% ipython --no-banner

In [1]: import numpy as np

In [2]: import numpy.linalg as la

In [3]: np.set_printoptions(precision=2, suppress=True, linewidth=100, floatmode="fixed")

In [4]: feats = np.load("test15.npy")

In [5]: print(feats)
[[  9.81   3.82  13.92   9.25]
 [ -9.29 -25.31  25.64   4.54]
 [-20.87  29.65  -2.37 -14.38]
 [ -9.24 -25.44  26.77   4.41]
 [ -9.54 -25.70  26.52   5.19]
 [-11.79 -25.15  25.91   4.19]
 [-20.82  28.97  -4.16 -12.87]
 [-10.20 -25.83  24.99   3.14]
 [ -9.32 -26.74  26.44   1.38]
 [ 11.00   2.86  14.03  10.12]
 [-20.50  29.60  -3.94 -14.38]
 [-22.20  28.36  -2.72 -13.18]
 [ -8.67 -23.50  26.73   3.33]
 [ 10.24   4.06  14.68  11.28]
 [ -9.87 -26.14  26.17   4.24]]

In [6]: Ac = feats - feats.mean(axis=0)

In [7]: Uu, sig, vt = la.svd(Ac, full_matrices=False)

In [8]: print(np.abs(vt[0]).argmax())
1

In [9]: print(np.round(Ac.mean(axis=0), 2) + 0)
[0.00 0.00 0.00 0.00]

In [10]: print(sig)
[107.03  44.85   3.71   2.53]

In [11]: G = np.cov(feats, rowvar=False)

In [12]: print(np.argwhere(np.triu(np.abs(np.corrcoef(feats.T)) > 0.8, 1)))
[[0 3]
 [1 2]]

In [13]: print(np.argsort(-feats.std(axis=0).round(6), kind="stable"))
[1 2 0 3]

In [14]: print(la.eigvalsh(G)[::-1])
[818.19 143.68   0.98   0.46]

In [15]: print(round(float(np.corrcoef(feats[:, 0], feats[:, 3])[0, 1]), 2))
0.86

In [16]: print(G.shape)
(4, 4)

In [17]: x0 = np.array([2, 3, 1, 0])

In [18]: target = feats @ x0

In [19]: print(np.round(la.pinv(feats) @ feats, 2) + 0)
[[1.00 0.00 0.00 0.00]
 [0.00 1.00 0.00 0.00]
 [0.00 0.00 1.00 0.00]
 [0.00 0.00 0.00 1.00]]

In [20]: rng = np.random.default_rng(40702)

In [21]: target = target + 0.1 * rng.normal(size=15)

In [22]: print(target)
[ 44.99 -68.85  44.62 -68.20 -69.56 -73.29  41.10 -72.83 -72.46  44.66  43.74  37.98 -61.06  47.30
 -71.90]

In [23]: c, *_ = la.lstsq(feats, target)

In [24]: print(c)
[2.00 3.00 1.00 0.01]

In [25]: print(np.round(feats.T @ (target - feats @ c), 2) + 0)
[0.00 0.00 0.00 0.00]

In [26]: print([round(float(la.norm(la.solve(feats.T @ feats + lam * np.eye(4), feats.T @ target))), 2) for lam in (0, 1, 10, 100)])
[3.74, 3.71, 3.6, 3.33]

In [27]: print(c.round())
[2.00 3.00 1.00 0.00]

In [28]: Ac = feats - feats.mean(axis=0)

In [29]: V = la.svd(Ac)[2][:3]

In [30]: M2 = Ac - Ac @ V.T @ V

In [31]: print(round(float(la.norm(M2) / la.norm(Ac)), 2))
0.02

In [32]: print(np.diag(V.T @ V))
[0.99 0.81 0.21 1.00]

In [33]: print((Ac @ V.T).std(axis=0))
[27.63 11.58  0.96]

In [34]: print(np.round(np.cov(Ac @ V.T, rowvar=False), 2) + 0)
[[818.19   0.00   0.00]
 [  0.00 143.68   0.00]
 [  0.00   0.00   0.98]]

In [35]: print(M2.std(axis=0))
[0.06 0.29 0.58 0.04]

In [36]: d = la.norm(feats[:, None] - feats[None], axis=-1)

In [37]: print(d.shape)
(15, 15)

In [38]: print(np.unravel_index(d.round(6).argmax(), d.shape))
(np.int64(4), np.int64(10))

In [39]: r0 = np.array([5, 2, 1, 0, 0, 0]) + 0.5

In [40]: E = np.eye(6) - 2 * np.outer(r0, r0) / (r0 @ r0)

In [41]: print(E)
[[-0.53 -0.70 -0.42 -0.14 -0.14 -0.14]
 [-0.70  0.68 -0.19 -0.06 -0.06 -0.06]
 [-0.42 -0.19  0.89 -0.04 -0.04 -0.04]
 [-0.14 -0.06 -0.04  0.99 -0.01 -0.01]
 [-0.14 -0.06 -0.04 -0.01  0.99 -0.01]
 [-0.14 -0.06 -0.04 -0.01 -0.01  0.99]]

In [42]: # orthonormal columns

In [43]: print(la.matrix_rank(feats))
4

In [44]: print(np.abs(feats).max())
29.65

In [45]: print(np.unravel_index(np.abs(feats).argmax(), feats.shape))
(np.int64(2), np.int64(1))

In [46]: print(round(la.norm(feats), 2))
137.2

In [47]: print(np.count_nonzero(feats))
60

In [48]: print(feats.sum(axis=0))
[-131.26  -76.49  238.61    6.26]

In [49]: evals, V = la.eigh(E)

In [50]: x0 = np.array([0, -1, 2, 2, 2, 1])

In [51]: print(round(float(x0 @ E @ x0 / (x0 @ x0)), 2), evals[0], evals[-1])
0.97 -1.0 1.0

In [52]: print(V * np.maximum(evals, 0) @ V.T)
[[ 0.23 -0.35 -0.21 -0.07 -0.07 -0.07]
 [-0.35  0.84 -0.09 -0.03 -0.03 -0.03]
 [-0.21 -0.09  0.94 -0.02 -0.02 -0.02]
 [-0.07 -0.03 -0.02  0.99 -0.01 -0.01]
 [-0.07 -0.03 -0.02 -0.01  0.99 -0.01]
 [-0.07 -0.03 -0.02 -0.01 -0.01  0.99]]

In [53]: O, V = la.qr(E[:, :5])[0], la.qr(E[:, 5:])[0]

In [54]: sig = la.svd(O.T @ V, compute_uv=False)

In [55]: print(sig.round(2) + 0)
[0.00]

In [56]: print(np.degrees(np.arccos(sig.clip(0, 1))))
[90.00]

In [57]: print((sig > 0.9).sum())
0

In [58]: print(np.round(E @ E.T, 2) + 0)
[[1.00 0.00 0.00 0.00 0.00 0.00]
 [0.00 1.00 0.00 0.00 0.00 0.00]
 [0.00 0.00 1.00 0.00 0.00 0.00]
 [0.00 0.00 0.00 1.00 0.00 0.00]
 [0.00 0.00 0.00 0.00 1.00 0.00]
 [0.00 0.00 0.00 0.00 0.00 1.00]]

In [59]: print(round(float(E[:, 0] @ E[:, 4]), 2))
-0.0

In [60]: print(np.round(E.T @ E, 2) + 0)
[[1.00 0.00 0.00 0.00 0.00 0.00]
 [0.00 1.00 0.00 0.00 0.00 0.00]
 [0.00 0.00 1.00 0.00 0.00 0.00]
 [0.00 0.00 0.00 1.00 0.00 0.00]
 [0.00 0.00 0.00 0.00 1.00 0.00]
 [0.00 0.00 0.00 0.00 0.00 1.00]]

In [61]: print(la.svd(E, compute_uv=False))
[1.00 1.00 1.00 1.00 1.00 1.00]

In [62]: x0 = np.array([-1, -2, 3, 0, 2, -2])

In [63]: target = E @ x0

In [64]: print(target)
[ 0.67 -1.24  3.46  0.15  2.15 -1.85]

In [65]: print(np.round(la.solve(E, 2 * target), 2) + 0)
[-2.00 -4.00  6.00  0.00  4.00 -4.00]

In [66]: print(np.round(la.solve(E.T, E[4]), 2) + 0)
[0.00 0.00 0.00 0.00 1.00 0.00]

In [67]: data = np.load("w.npy")

In [68]: print(data)
[[ 0  0  0  0]
 [ 0  0  0  0]
 [ 2  0  0  0]
 [ 0  0  0  0]
 [ 0  1  0  0]
 [-2  0  0 -2]]

In [69]: Uu, sig, vt = la.svd(data)

In [70]: V = vt[:(sig > 1e-8).sum()]

In [71]: x0 = data[1] + -2 * data[0] + rng.integers(2) * np.eye(4)[0]

In [72]: print(x0)
[0.00 0.00 0.00 0.00]

In [73]: print(np.allclose(V.T @ V @ x0, x0))
True

In [74]: print(np.round(V.T @ V, 2) + 0)
[[1.00 0.00 0.00 0.00]
 [0.00 1.00 0.00 0.00]
 [0.00 0.00 0.00 0.00]
 [0.00 0.00 0.00 1.00]]

In [75]: print(la.matrix_rank(np.vstack([data, x0])))
3

In [76]: print(np.diag(V.T @ V))
[1.00 1.00 0.00 1.00]

In [77]: print([round(float(x), 2) for x in la.svd(data, compute_uv=False)[:3]])
[3.24, 1.24, 1.0]

In [78]: print(la.cond(data) > 100)
True

In [79]: print(np.argsort(-la.norm(data, axis=0).round(6), kind="stable")[:3])
[0 3 1]

In [80]: print(round(float(la.norm(data, 2) / la.norm(data)), 2))
0.9

In [81]: W = np.array([[2, 1, 1, 0, 2], [3, 1, 1, 0, 3], [0, 0, 3, 1, 1], [0, 2, 1, 1, 0]])

In [82]: c = np.array([-5, 0, 1, 2, 1])

In [83]: hid = np.maximum(data @ W + c, 0)

In [84]: print(hid)
[[0 0 1 2 1]
 [0 0 1 2 1]
 [0 2 3 2 5]
 [0 0 1 2 1]
 [0 1 2 2 4]
 [0 0 0 0 0]]

In [85]: print((hid > 0).astype(int))
[[0 0 1 1 1]
 [0 0 1 1 1]
 [0 1 1 1 1]
 [0 0 1 1 1]
 [0 1 1 1 1]
 [0 0 0 0 0]]

In [86]: W2 = np.array([[2, 6], [-4, 7], [6, 3], [-6, -2], [0, 1]])

In [87]: print((hid @ W2).round(6).argmax(axis=1))
[1 1 1 1 1 0]

In [88]: Uu, sig, vt = la.svd(hid)

In [89]: V = vt[:(sig > 1e-8).sum()]

In [90]: x0 = hid[0] + -1 * hid[1] + rng.integers(2) * np.eye(5)[1]

In [91]: print(x0)
[0.00 1.00 0.00 0.00 0.00]

In [92]: print(np.allclose(V.T @ V @ x0, x0))
False

In [93]: M = np.loadtxt("arr.csv", delimiter=",")

In [94]: print(M)
[[0.31 0.13 0.31 0.04 0.31 0.04]
 [0.13 0.06 0.13 0.02 0.13 0.02]
 [0.31 0.13 0.31 0.04 0.31 0.04]
 [0.04 0.02 0.04 0.01 0.04 0.01]
 [0.31 0.13 0.31 0.04 0.31 0.04]
 [0.04 0.02 0.04 0.01 0.04 0.01]]

In [95]: # row 2 repeats row 0

In [96]: x0 = np.array([-2, -1, -2, -3, 2, -1])

In [97]: print(np.trace(M))
1.0

In [98]: print(la.eigvalsh(2 * M - np.eye(6)))
[-1.00 -1.00 -1.00 -1.00 -1.00  1.00]

In [99]: print(round(float((x0 - M @ x0) @ (M @ x0)), 2))
-0.0

In [100]: print(M @ M @ x0)
[-0.93 -0.40 -0.93 -0.13 -0.93 -0.13]

In [101]: print(M @ x0)
[-0.93 -0.40 -0.93 -0.13 -0.93 -0.13]

In [102]: evals, V = la.eigh(M)

In [103]: x0 = np.array([2, 2, 2, 2, 2, 1])

In [104]: print(np.round(la.eigvalsh(M[1:, 1:]), 2) + 0)
[0.00 0.00 0.00 0.00 0.69]

In [105]: print(V * np.abs(evals) @ V.T)
[[0.31 0.13 0.31 0.04 0.31 0.04]
 [0.13 0.06 0.13 0.02 0.13 0.02]
 [0.31 0.13 0.31 0.04 0.31 0.04]
 [0.04 0.02 0.04 0.01 0.04 0.01]
 [0.31 0.13 0.31 0.04 0.31 0.04]
 [0.04 0.02 0.04 0.01 0.04 0.01]]

In [106]: print(round(x0 @ M @ x0, 2))
16.46

In [107]: print(round(float(np.abs(M).sum(axis=1).max()), 2), np.abs(evals).max())
1.15 1.0

In [108]: print(np.round(x0 @ M @ x0 / (x0 @ x0), 2), round(float(evals[0]), 2), evals[-1])
0.78 -0.0 1.0

In [109]: print((np.sign(V[:, -1].round(6)) == np.sign(V[0, -1].round(6))).astype(int))
[1 1 1 1 1 1]

In [110]: print(round(la.norm(M, 1), 2), np.round(la.norm(M, np.inf), 2))
1.15 1.15

In [111]: print(round(float(la.norm(M[5], 1)), 2), round(float(la.norm(M[5], np.inf)), 2))
0.16 0.04

In [112]: print(la.norm(M, axis=0))
[0.56 0.24 0.56 0.08 0.56 0.08]

In [113]: print(np.abs(np.diag(la.qr(M)[1])) > 1e-9)
[ True False False False False False]

In [114]: print(np.unique(M.round(6), axis=0).shape)
(3, 6)

In [115]: print(round(np.trace(la.pinv(M) @ M), 2))
1.0

In [116]: arr = np.loadtxt("m.csv", delimiter=",")

In [117]: print(arr)
[[ 21.00 -15.00  16.00  16.00 -22.00  17.00]
 [-15.00  29.00 -24.00   0.00   2.00 -19.00]
 [ 16.00 -24.00  25.00  11.00   1.00  16.00]
 [ 16.00   0.00  11.00  30.00 -12.00   6.00]
 [-22.00   2.00   1.00 -12.00  50.00 -16.00]
 [ 17.00 -19.00  16.00   6.00 -16.00  17.00]]

In [118]: # rows and columns are dependent

In [119]: M2 = arr / np.sqrt((arr ** 2).mean(axis=1, keepdims=True))

In [120]: print(la.matrix_rank(arr - arr.mean(axis=1, keepdims=True)))
3

In [121]: print(la.norm(M2, axis=1))
[2.45 2.45 2.45 2.45 2.45 2.45]

In [122]: print(la.matrix_rank(M2) == la.matrix_rank(arr))
True

In [123]: print(la.cond(arr) > 100)
True

In [124]: Uu, sig, vt = la.svd(arr)

In [125]: V = vt[:(sig > 1e-8).sum()]

In [126]: x0 = arr[2] + -2 * arr[3] + rng.integers(2) * np.eye(6)[3]

In [127]: print(x0)
[-16.00 -24.00   3.00 -49.00  25.00   4.00]

In [128]: print(np.diag(V.T @ V))
[0.23 0.49 0.38 0.84 0.84 0.22]

In [129]: print(la.matrix_rank(np.vstack([arr, x0])))
3

In [130]: Uu, sig, vt = la.svd(arr)

In [131]: print(sig.round(2) + 0)
[93.70 51.00 27.30  0.00  0.00  0.00]

In [132]: print(np.argmax(sig[:-1] / (sig[1:] + 1e-6)) + 1)
3

In [133]: M2 = Uu[:, :3] @ np.diag(sig[:3]) @ vt[:3]

In [134]: print(la.matrix_rank(arr, rtol=0.05))
3

In [135]: print(M2.round(2) + 0)
[[ 21.00 -15.00  16.00  16.00 -22.00  17.00]
 [-15.00  29.00 -24.00   0.00   2.00 -19.00]
 [ 16.00 -24.00  25.00  11.00   1.00  16.00]
 [ 16.00   0.00  11.00  30.00 -12.00   6.00]
 [-22.00   2.00   1.00 -12.00  50.00 -16.00]
 [ 17.00 -19.00  16.00   6.00 -16.00  17.00]]

In [136]: K = np.load("out17.npy")

In [137]: print(K)
[[146  81  87 122 102]
 [ 81 142  30 115 109]
 [ 87  30  91  87  66]
 [122 115  87 158 114]
 [102 109  66 114 151]]

In [138]: M2 = K[0, 0] * K[1:] - np.outer(K[1:, 0], K[0])

In [139]: print(M2)
[[    0 14171 -2667  6908  7652]
 [    0 -2667  5717  2088   762]
 [    0  6908  2088  8184  4200]
 [    0  7652   762  4200 11642]]

In [140]: print(np.flatnonzero(~M2.round(6).any(axis=1)))
[]

In [141]: mat = np.loadtxt("a.csv", delimiter=",")

In [142]: print(mat)
[[1.00 5.00 0.00]
 [5.00 3.00 5.00]
 [0.00 5.00 3.00]]

In [143]: # symmetric, so the eigenvalues are real

In [144]: M2 = mat[0, 0] * mat[1:] - np.outer(mat[1:, 0], mat[0])

In [145]: print(M2)
[[  0.00 -22.00   5.00]
 [  0.00   5.00   3.00]]

In [146]: print(la.matrix_rank(M2), la.matrix_rank(mat))
2 3

In [147]: x0 = np.array([2, 3, 3])

In [148]: print(M2 @ (2 * x0))
[-102.00   48.00]

In [149]: print(M2 * x0)
[[  0.00 -66.00  15.00]
 [  0.00  15.00   9.00]]

In [150]: print(M2 @ np.eye(3)[0])
[0.00 0.00]

In [151]: print(np.einsum("ij,j->i", M2, x0))
[-51.00  24.00]

In [152]: print(la.norm(M2 @ x0) <= la.norm(M2, 2) * la.norm(x0) + 1e-9)
True

In [153]: Uu, sig, vt = la.svd(mat, full_matrices=False)

In [154]: print(np.round(Uu.T @ mat @ vt.T, 2) + 0)
[[9.65 0.00 0.00]
 [0.00 4.67 0.00]
 [0.00 0.00 2.02]]

In [155]: print(np.allclose(Uu * sig @ vt, mat))
True

In [156]: print(np.round(Uu.T @ Uu, 2) + 0)
[[1.00 0.00 0.00]
 [0.00 1.00 0.00]
 [0.00 0.00 1.00]]

In [157]: print(sig)
[9.65 4.67 2.02]

In [158]: print(sig / sig[0])
[1.00 0.48 0.21]
